>>> import numpy as np
>>> np.set_printoptions(suppress=True, linewidth=160)
>>> K = np.loadtxt("x.csv", delimiter=",")
>>> print(K)
[[ -1.224  -2.999   6.941  -5.956   3.141  13.864   2.115   7.034  -4.979   0.116]
 [  0.062 -13.919  -2.062 -18.091  12.126   9.996   7.778   9.985 -13.947   9.997]
 [ -5.886   2.995  22.035   8.868  -3.905  13.072 -12.061   2.983  -5.059  -5.964]
 [ -0.016   6.922   1.097   9.01   -6.077  -4.9    -4.017  -5.008   7.072  -4.98 ]
 [ -5.916 -31.941  -5.837 -17.924  21.977 -18.047  -3.969   3.999 -36.014  28.096]]
>>> B = K / np.sqrt((K ** 2).mean(axis=1, keepdims=True))
>>> print(np.linalg.matrix_rank(K - K.mean(axis=1, keepdims=True)))
5
>>> print(B[2].round(3))
[-0.586  0.298  2.193  0.883 -0.389  1.301 -1.2    0.297 -0.504 -0.594]
>>> print(np.round(np.linalg.norm(B, axis=1), 3))
[3.162 3.162 3.162 3.162 3.162]
>>> print(np.argsort(-np.linalg.norm(K, axis=0).round(6), kind="stable")[:3])
[8 1 9]
>>> print(np.round(np.linalg.norm(K, 2) / np.linalg.norm(K), 3))
0.861
>>> Uu, sig, Vh = np.linalg.svd(K)
>>> print(sig.round(3))
[73.364 34.193 26.54   0.371  0.139]
>>> B = Uu[:, :3] @ np.diag(sig[:3]) @ Vh[:3]
>>> print(np.linalg.matrix_rank(B))
3
>>> rng = np.random.default_rng(422)
>>> B = K + rng.integers(-2, 3, (5, 3)) @ rng.integers(-2, 3, (3, 10))
>>> print(B.round(3))
[[ -2.224   0.001   9.941  -8.956   3.141  12.864  -1.885   6.034 -10.979   1.116]
 [  3.062 -14.919  -1.062 -17.091  14.126  10.996  11.778  10.985 -13.947  12.997]
 [ -8.886   3.995  27.035   7.868   0.095   6.072 -16.061   3.983  -3.059  -2.964]
 [ -4.016   8.922  -0.903   7.01  -10.077  -4.9   -10.017  -7.008   5.072  -9.98 ]
 [ -9.916 -31.941 -11.837 -17.924  15.977 -16.047  -7.969   1.999 -34.014  20.096]]
>>> print(np.round(np.linalg.svd(B - K, compute_uv=False), 3) + 0)
[17.753 13.097  7.957  0.     0.   ]
>>> print(np.round(np.abs(B - K).sum(axis=1), 3))
[23. 17. 31. 29. 34.]
>>> B = np.array([[-2, -4],
...     [0, -3],
...     [-4, 4],
...     [2, -3],
...     [-4, -4],
...     [-1, -4],
...     [1, 5],
...     [-4, -2],
...     [-1, 0],
...     [-4, 1]])
>>> print(np.round(np.einsum("ij,ij->i", K, K), 3))
[ 374.974 1226.895 1009.453  307.268 4337.388]
>>> print(np.linalg.matrix_rank(K @ B))
2
>>> print(np.round(B.T @ K.T, 3))
[[ -85.162 -144.761  -51.162   71.735 -166.864]
 [ -11.872   27.963  -32.808  -14.485  134.444]]
>>> print(np.round(K @ B, 3))
[[ -85.162  -11.872]
 [-144.761   27.963]
 [ -51.162  -32.808]
 [  71.735  -14.485]
 [-166.864  134.444]]
>>> print(np.round(np.einsum("ik,kj->ij", K, B), 3))
[[ -85.162  -11.872]
 [-144.761   27.963]
 [ -51.162  -32.808]
 [  71.735  -14.485]
 [-166.864  134.444]]
>>> mat = np.load("sample7.npy")
>>> print(mat)
[[ 2  1 -1  1  0 -2  2 -1  2  2 -2]
 [ 0  1  0  2  0 -2  0 -1  0  2  1]
 [ 2 -1  1 -2 -2  0 -2 -2  1 -2  0]
 [-2  2  0  1  0 -2  1  2 -1  1  2]
 [ 0 -1  0  0  0  2  2 -2  0  1 -2]
 [ 0 -1  1 -1 -1  2  0  1 -1  0 -2]
 [-1 -1  2  2  0  1  0  0  2 -2  2]
 [ 0 -1  0  0  0  2  2 -2  0  1 -2]
 [ 1  1  1  1  0  0  0  1 -2  1  1]
 [ 0  0 -2  2 -1 -1 -1  2  2  0  1]]
>>> # rank 9
>>> print(np.linalg.cond(mat) > 100)
True
>>> print([round(float(x), 3) for x in np.linalg.svd(mat, compute_uv=False)[:3]])
[8.266, 6.906, 5.529]
>>> print(np.linalg.matrix_rank(mat, rtol=0.1))
9
>>> print(np.argsort(-np.linalg.norm(mat, axis=0).round(6), kind="stable")[:3])
[10  5  7]
>>> B = mat[0, 0] * mat[1:] - np.outer(mat[1:, 0], mat[0])
>>> print(B)
[[ 0  2  0  4  0 -4  0 -2  0  4  2]
 [ 0 -4  4 -6 -4  4 -8 -2 -2 -8  4]
 [ 0  6 -2  4  0 -8  6  2  2  6  0]
 [ 0 -2  0  0  0  4  4 -4  0  2 -4]
 [ 0 -2  2 -2 -2  4  0  2 -2  0 -4]
 [ 0 -1  3  5  0  0  2 -1  6 -2  2]
 [ 0 -2  0  0  0  4  4 -4  0  2 -4]
 [ 0  1  3  1  0  2 -2  3 -6  0  4]
 [ 0  0 -4  4 -2 -2 -2  4  4  0  2]]
>>> print(mat[:, 0] / mat[0, 0])
[ 1.   0.   1.  -1.   0.   0.  -0.5  0.   0.5  0. ]
>>> print(np.flatnonzero(~B.round(6).any(axis=1)))
[]
>>> print(np.linalg.matrix_rank(B), np.linalg.matrix_rank(mat))
8 9
>>> B = np.array([[-3, 2, -2, 2, -3, -2, 2, 0],
...     [3, 2, 0, -3, 2, -3, 1, -2],
...     [-1, -2, -1, -1, -2, -2, 1, 1],
...     [3, 0, -2, -1, 2, 1, -3, -2],
...     [2, 1, 1, -1, 2, 1, -1, 2],
...     [1, 3, 3, -1, -2, 2, -2, -3],
...     [-3, 3, -3, 0, -2, -2, 0, -3],
...     [0, 2, 2, 2, 3, 3, 1, -2]])
>>> data = B + B.T
>>> print(data)
[[-6  5 -3  5 -1 -1 -1  0]
 [ 5  4 -2 -3  3  0  4  0]
 [-3 -2 -2 -3 -1  1 -2  3]
 [ 5 -3 -3 -2  1  0 -3  0]
 [-1  3 -1  1  4 -1 -3  5]
 [-1  0  1  0 -1  4 -4  0]
 [-1  4 -2 -3 -3 -4  0 -2]
 [ 0  0  3  0  5  0 -2 -4]]
>>> vec = np.array([0, 0, 2, 3, 3, 3, -2, -2])
>>> rhs = data @ vec
>>> print(rhs)
[  5 -12 -15  -3   6  19 -30  33]
>>> print(np.round(np.linalg.solve(data, data[:, 2]), 3) + 0)
[0. 0. 1. 0. 0. 0. 0. 0.]
>>> print(np.round(np.linalg.solve(data, rhs + data[:, 7]), 3) + 0)
[ 0.  0.  2.  3.  3.  3. -2. -1.]
>>> print(np.round(np.linalg.solve(data, rhs), 3) + 0)
[ 0.  0.  2.  3.  3.  3. -2. -2.]
>>> print(np.round(np.linalg.solve(data, -1 * rhs), 3) + 0)
[ 0.  0. -2. -3. -3. -3.  2.  2.]
>>> print(np.round(np.linalg.solve(data.T, data[2]), 3) + 0)
[0. 0. 1. 0. 0. 0. 0. 0.]
>>> Uu, sig, Vh = np.linalg.svd(data, full_matrices=False)
>>> print(sig.round(3))
[12.323 10.2    8.556  8.46   6.11   4.6    4.351  2.813]
>>> print(round(np.sqrt((sig ** 2).sum()), 3), round(np.linalg.norm(data), 3))
22.045 22.045
>>> print(np.round(Uu.T @ data @ Vh.T, 3) + 0)
[[12.323  0.     0.     0.     0.     0.     0.     0.   ]
 [ 0.    10.2    0.     0.     0.     0.     0.     0.   ]
 [ 0.     0.     8.556  0.     0.     0.     0.     0.   ]
 [ 0.     0.     0.     8.46   0.     0.     0.     0.   ]
 [ 0.     0.     0.     0.     6.11   0.     0.     0.   ]
 [ 0.     0.     0.     0.     0.     4.6    0.     0.   ]
 [ 0.     0.     0.     0.     0.     0.     4.351  0.   ]
 [ 0.     0.     0.     0.     0.     0.     0.     2.813]]
>>> print(np.round(Vh @ Vh.T, 3) + 0)
[[1. 0. 0. 0. 0. 0. 0. 0.]
 [0. 1. 0. 0. 0. 0. 0. 0.]
 [0. 0. 1. 0. 0. 0. 0. 0.]
 [0. 0. 0. 1. 0. 0. 0. 0.]
 [0. 0. 0. 0. 1. 0. 0. 0.]
 [0. 0. 0. 0. 0. 1. 0. 0.]
 [0. 0. 0. 0. 0. 0. 1. 0.]
 [0. 0. 0. 0. 0. 0. 0. 1.]]
>>> print(np.round(Uu.T @ Uu, 3) + 0)
[[1. 0. 0. 0. 0. 0. 0. 0.]
 [0. 1. 0. 0. 0. 0. 0. 0.]
 [0. 0. 1. 0. 0. 0. 0. 0.]
 [0. 0. 0. 1. 0. 0. 0. 0.]
 [0. 0. 0. 0. 1. 0. 0. 0.]
 [0. 0. 0. 0. 0. 1. 0. 0.]
 [0. 0. 0. 0. 0. 0. 1. 0.]
 [0. 0. 0. 0. 0. 0. 0. 1.]]
>>> print(np.round(sig / sig[0], 3))
[1.    0.828 0.694 0.687 0.496 0.373 0.353 0.228]
>>> F = np.load("m.npy")
>>> print(F)
[[2 2 0 1 2 1 1]
 [2 3 2 2 0 0 2]
 [3 3 0 2 0 0 0]
 [0 1 2 3 3 2 0]
 [0 3 2 3 0 0 2]
 [0 0 3 3 3 0 1]
 [1 0 3 3 1 1 3]
 [3 1 0 0 2 1 3]
 [2 0 2 1 3 3 2]
 [2 1 1 1 3 3 0]
 [0 3 0 1 2 1 1]
 [2 2 0 2 1 1 2]]
>>> q, vecs = np.linalg.qr(F[:, :6])[0], np.linalg.qr(F[:, 6:])[0]
>>> sig = np.linalg.svd(q.T @ vecs, compute_uv=False)
>>> print(np.round(np.degrees(np.arccos(sig.clip(0, 1))), 3))
[33.441]
>>> B = np.c_[F[:, :4] @ np.array([[2, 5, 0, 5], [4, 5, 4, 4], [1, -5, -1, -5], [2, 0, -3, -5]]), np.array([2, -2, 1, 2, 1, -2, -2, -1, -1, 2, -1, 2])]
>>> print(B)
[[ 14  20   5  13   2]
 [ 22  15   4   2  -2]
 [ 22  30   6  17   1]
 [ 12  -5  -7 -21   2]
 [ 20   5   1 -13   1]
 [  9 -15 -12 -30  -2]
 [ 11 -10 -12 -25  -2]
 [ 10  20   4  19  -1]
 [  8   0  -5  -5  -1]
 [ 11  10   0   4   2]
 [ 14  15   9   7  -1]
 [ 16  20   2   8   2]]
>>> print(np.linalg.matrix_rank(np.c_[F, B]))
8
>>> print(np.round(np.linalg.lstsq(F, B[:, 0])[0], 3) + 0)
[2. 4. 1. 2. 0. 0. 0.]
>>> E = np.load("w.npy")
>>> print(E)
[[ 0.075 -0.933  1.809  1.432  0.618 -1.342  1.635 -0.171 -1.813 -1.834]
 [ 3.624 -0.774 -0.273 -4.2    0.874 -0.847 -2.294  1.248  3.373  5.424]
 [-0.274 -1.267  2.394 -3.318  1.517 -1.301 -2.52  -3.141  3.684  0.309]
 [-2.784  0.828  1.287 -1.984  0.151 -1.007 -1.634 -2.602  2.751  0.597]
 [ 0.074  0.572  0.555  0.245  0.861 -0.233  0.025  0.63   0.129 -0.206]
 [ 1.296  0.948  0.606 -4.521  0.063 -2.724 -2.016 -0.466  4.385  3.642]
 [ 1.433  0.219 -2.704 -6.214  0.043 -0.145 -4.293 -2.912  6.783  4.266]
 [-0.863  0.068  1.629  4.23   0.908 -0.386  1.097  1.023 -2.783 -4.631]
 [ 3.231 -0.033  0.278 -0.781  0.041 -0.782  0.315  3.371  0.665  3.263]
 [ 2.571 -0.004  1.252 -3.452  1.316 -2.94  -1.891  0.706  4.003  4.845]
 [ 1.991 -1.526 -1.667 -2.124  0.716  2.238 -1.452  0.448  0.548  1.506]
 [ 1.935  0.282 -0.278 -0.496  1.672  1.619 -1.211  2.349 -1.512  0.57 ]
 [ 1.111 -1.373 -2.106 -0.967 -0.543  2.381  1.27  -0.027 -0.994  2.843]
 [ 2.833 -0.523  1.21  -0.806  1.114 -0.154 -1.734  1.352  1.435  1.268]
 [ 1.574  3.191 -2.767  0.728 -0.303 -0.834  2.529  4.2   -1.616  4.309]
 [-1.826 -2.232  2.656 -0.915  1.985 -0.527 -0.798 -4.513 -0.261 -3.1  ]
 [-0.262 -1.112  1.614 -2.049  0.092  1.566 -2.247 -1.355  2.625  0.586]
 [-0.133 -1.046 -0.521 -6.653  0.439  1.713 -4.587 -3.565  4.778  2.918]
 [ 2.653  1.51  -1.078  5.049  0.055  0.681  2.944  7.092 -4.774  0.354]]
>>> B = np.c_[E[:, :7] @ np.array([[0, 2, 2, 4, 2, 2, 5],
...     [1, 1, 0, 1, 3, 3, 4],
...     [4, 2, 1, 3, 5, 5, 1],
...     [4, 3, 3, 5, 1, 0, 3],
...     [4, 2, 2, 2, 1, 1, 2],
...     [5, 1, 1, 5, 3, 1, 3],
...     [5, 0, 1, 5, 5, 2, 5]]), np.array([0, 1, -2, 1, 0, -2, 2, -2, 0, 1, -3, 2, 2, 0, -3, 1, -2, 1, 2])]
>>> print(B.round(3))
[[ 15.968   7.025   7.784  14.655  12.595   8.942   8.133   0.   ]
 [-30.875  -5.771  -7.018 -22.054 -13.776  -1.    -10.112   1.   ]
 [-18.     -5.248  -8.895 -27.842 -10.683   2.797 -27.467  -2.   ]
 [-14.561  -8.823 -12.572 -29.27   -9.673  -0.773 -26.162   1.   ]
 [  6.176   4.054   2.952   4.44    5.171   5.317   5.096   0.   ]
 [-38.16  -11.409 -14.979 -38.229 -14.244   1.773 -20.811  -2.   ]
 [-57.471 -21.024 -22.832 -55.335 -38.068 -18.685 -35.119   2.   ]
 [ 30.691  15.72   15.12   28.024  16.088   9.339  16.419  -2.   ]
 [ -4.216   3.942   4.012   7.567   6.242   7.642  13.269   0.   ]
 [-27.695  -3.022  -6.161 -24.747  -9.021   5.984 -11.908   1.   ]
 [ -9.896  -3.58   -1.839  -3.821 -10.885  -8.881  -3.302  -3.   ]
 [  5.914   7.071   5.856  10.092   3.304   4.195  11.183   2.   ]
 [  2.418  -4.969  -0.22    9.087  -0.444  -8.049   7.463   2.   ]
 [ -3.891   7.219   4.798   3.197   1.323   7.639   3.961   0.   ]
 [  2.298   1.549   3.654  12.695   9.454   2.807  29.588  -3.   ]
 [  6.047   0.126  -1.096  -8.798  -1.569   2.794 -19.748   1.   ]
 [ -5.889  -2.805  -5.554 -10.784  -4.284   1.374 -16.644  -2.   ]
 [-42.356 -19.722 -22.742 -49.898 -30.019 -13.031 -42.247   1.   ]
 [ 35.739  20.598  23.11   52.368  26.313  11.07   50.247   2.   ]]
>>> print(np.linalg.matrix_rank(np.c_[E, B]))
11
>>> print(np.round(np.linalg.norm(B - E @ np.linalg.lstsq(E, B)[0], axis=0), 3) + 0)
[0.    0.    0.    0.    0.    0.    0.    6.003]
